$ python -q
>>> import numpy as np
>>> np.set_printoptions(precision=2, suppress=True, linewidth=120)
>>> M = np.loadtxt("out4.csv", delimiter=",")
>>> M
array([[-7.93,  1.29,  5.75],
       [-6.07,  0.81,  4.26],
       [-6.1 ,  0.81,  4.1 ],
       [10.  , -1.45, -7.02],
       [-7.8 ,  1.27,  5.62],
       [ 4.09, -0.61, -2.6 ],
       [10.01, -1.47, -7.05],
       [-4.19,  0.73,  2.74],
       [-4.01,  0.62,  2.79],
       [ 7.92, -1.24, -5.65],
       [-5.98,  1.03,  4.22],
       [-7.92,  1.16,  5.63],
       [ 2.04, -0.05, -1.32],
       [ 5.92, -0.96, -4.02],
       [ 5.78, -0.89, -4.46],
       [ 0.03, -0.16, -0.01],
       [ 0.03,  0.3 , -0.02],
       [ 4.  , -0.7 , -2.87],
       [ 5.97, -0.87, -4.24],
       [-5.97,  1.01,  4.25],
       [ 1.93, -0.34, -1.46]])
>>> x0 = np.array([1, 0, 2])
>>> y = M @ x0
>>> np.round(np.linalg.pinv(M) @ M, 2) + 0
array([[1., 0., 0.],
       [0., 1., 0.],
       [0., 0., 1.]])
>>> np.round(np.linalg.lstsq(M, y)[0], 2) + 0
array([1., 0., 2.])
>>> rng = np.random.default_rng(33)
>>> y = y + 0.3 * rng.normal(size=21)
>>> y
array([ 3.69,  2.28,  2.28, -4.03,  2.97, -0.81, -4.12,  1.48,  2.12, -3.3 ,  2.14,  3.14, -0.29, -2.56, -3.06,  0.12,
       -0.36, -1.69, -2.34,  2.3 , -1.13])
>>> c, *_ = np.linalg.lstsq(M, y)
>>> np.round(M.T @ (y - M @ c), 2) + 0
array([0., 0., 0.])
>>> round(float(np.linalg.norm(y - M @ c)), 2)
1.15
>>> Z = M[[19, 10]].astype(float)
>>> for _ in range(4):
...     idx = np.linalg.norm(M[:, None] - Z, axis=-1).argmin(axis=1)
...     Z = np.array([M[idx == j].mean(axis=0) for j in range(2)])
... 
>>> idx
array([0, 0, 0, 1, 0, 1, 1, 0, 0, 1, 0, 0, 1, 1, 1, 1, 1, 1, 1, 0, 1])
>>> np.bincount(idx)
array([ 9, 12])
>>> Y = np.c_[M[:, :2] @ np.array([[-2, 2], [2, 2]]), np.array([3, 1, 1, 3, 1, 1, 1, 1, 0, 0, 3, 3, 3, 1, 1, 3, 0, 2, 2, 3, 3])]
>>> Y
array([[ 18.44, -13.28,   3.  ],
       [ 13.76, -10.52,   1.  ],
       [ 13.82, -10.58,   1.  ],
       [-22.9 ,  17.1 ,   3.  ],
       [ 18.14, -13.06,   1.  ],
       [ -9.4 ,   6.96,   1.  ],
       [-22.96,  17.08,   1.  ],
       [  9.84,  -6.92,   1.  ],
       [  9.26,  -6.78,   0.  ],
       [-18.32,  13.36,   0.  ],
       [ 14.02,  -9.9 ,   3.  ],
       [ 18.16, -13.52,   3.  ],
       [ -4.18,   3.98,   3.  ],
       [-13.76,   9.92,   1.  ],
       [-13.34,   9.78,   1.  ],
       [ -0.38,  -0.26,   3.  ],
       [  0.54,   0.66,   0.  ],
       [ -9.4 ,   6.6 ,   2.  ],
       [-13.68,  10.2 ,   2.  ],
       [ 13.96,  -9.92,   3.  ],
       [ -4.54,   3.18,   3.  ]])
>>> np.round(np.linalg.norm(Y - M @ np.linalg.lstsq(M, Y)[0], axis=0), 2) + 0
array([0.  , 0.  , 9.16])
>>> np.round(np.linalg.lstsq(M, Y[:, 0])[0], 2) + 0
array([-2.,  2.,  0.])
>>> data = np.array([[1, -1, 1, -1], [1, 0, 0, 0], [1, 1, 1, 1]])
>>> Y = np.array([[7, -6, -4], [-3, -1, -1], [2, 1, 9], [2, 6, -6]])
>>> data @ Y
array([[ 10, -10,  12],
       [  7,  -6,  -4],
       [  8,   0,  -2]])
>>> np.einsum("ik,kj->ji", data, Y)
array([[ 10,   7,   8],
       [-10,  -6,   0],
       [ 12,  -4,  -2]])
>>> np.einsum("ij->j", data)
array([3, 0, 2, 0])
>>> np.einsum("ij,ij->i", data, data)
array([4, 1, 4])
>>> np.linalg.matrix_rank(data @ Y)
np.int64(3)
>>> np.einsum("ik,kj->ij", data, Y)
array([[ 10, -10,  12],
       [  7,  -6,  -4],
       [  8,   0,  -2]])
>>> Y = data / np.sqrt((data ** 2).mean(axis=1, keepdims=True))
>>> data - data.mean(axis=1, keepdims=True)
array([[ 1.  , -1.  ,  1.  , -1.  ],
       [ 0.75, -0.25, -0.25, -0.25],
       [ 0.  ,  0.  ,  0.  ,  0.  ]])
>>> np.linalg.matrix_rank(Y) == np.linalg.matrix_rank(data)
np.True_
>>> mat = np.loadtxt("x.csv", delimiter=",")
>>> mat
array([[0., 1.],
       [1., 0.]])
>>> # symmetric, so the eigenvalues are real
>>> proj = M @ np.linalg.solve(M.T @ M, M.T)
>>> np.allclose(proj @ proj, proj)
True
>>> np.diag(proj)
array([0.14, 0.1 , 0.18, 0.15, 0.12, 0.23, 0.14, 0.2 , 0.03, 0.09, 0.1 , 0.1 , 0.25, 0.13, 0.4 , 0.09, 0.34, 0.05,
       0.05, 0.08, 0.03])
>>> evals, V = np.linalg.eigh(mat)
>>> x0 = np.array([2, 1])
>>> x0 @ mat @ x0
np.float64(4.0)
>>> np.abs(mat).sum(axis=1).max(), np.abs(evals).max()
(np.float64(1.0), np.float64(1.0))
>>> x0 @ mat @ x0 / (x0 @ x0), evals[0], evals[-1]
(np.float64(0.8), np.float64(-1.0), np.float64(1.0))
>>> (np.sign(V[:, -1].round(6)) == np.sign(V[0, -1].round(6))).astype(int)
array([1, 1])
>>> m1 = np.loadtxt("arr.csv", delimiter=",")
>>> m1
array([[-2.21,  1.65,  2.79],
       [ 2.54, -1.16, -3.16],
       [ 2.58, -2.13, -3.27],
       [ 7.31, -3.27, -9.09]])
>>> # rows and columns are dependent
>>> Y = np.array([[-5, 4, 3], [4, 2, -2], [5, -5, 6]])
>>> np.linalg.matrix_rank(np.vstack([m1, Y.T]))
np.int64(3)
>>> np.vstack([m1, Y.T]).shape
(7, 3)
>>> cov = m1.T @ m1
>>> np.round(np.trace(cov), 2), round((m1 ** 2).sum(), 2)
(np.float64(201.82), np.float64(201.82))
>>> np.round(np.linalg.svd(m1, compute_uv=False) ** 2, 2) + 0
array([200.79,   1.03,   0.  ])
>>> (m1 @ m1.T).shape
(4, 4)
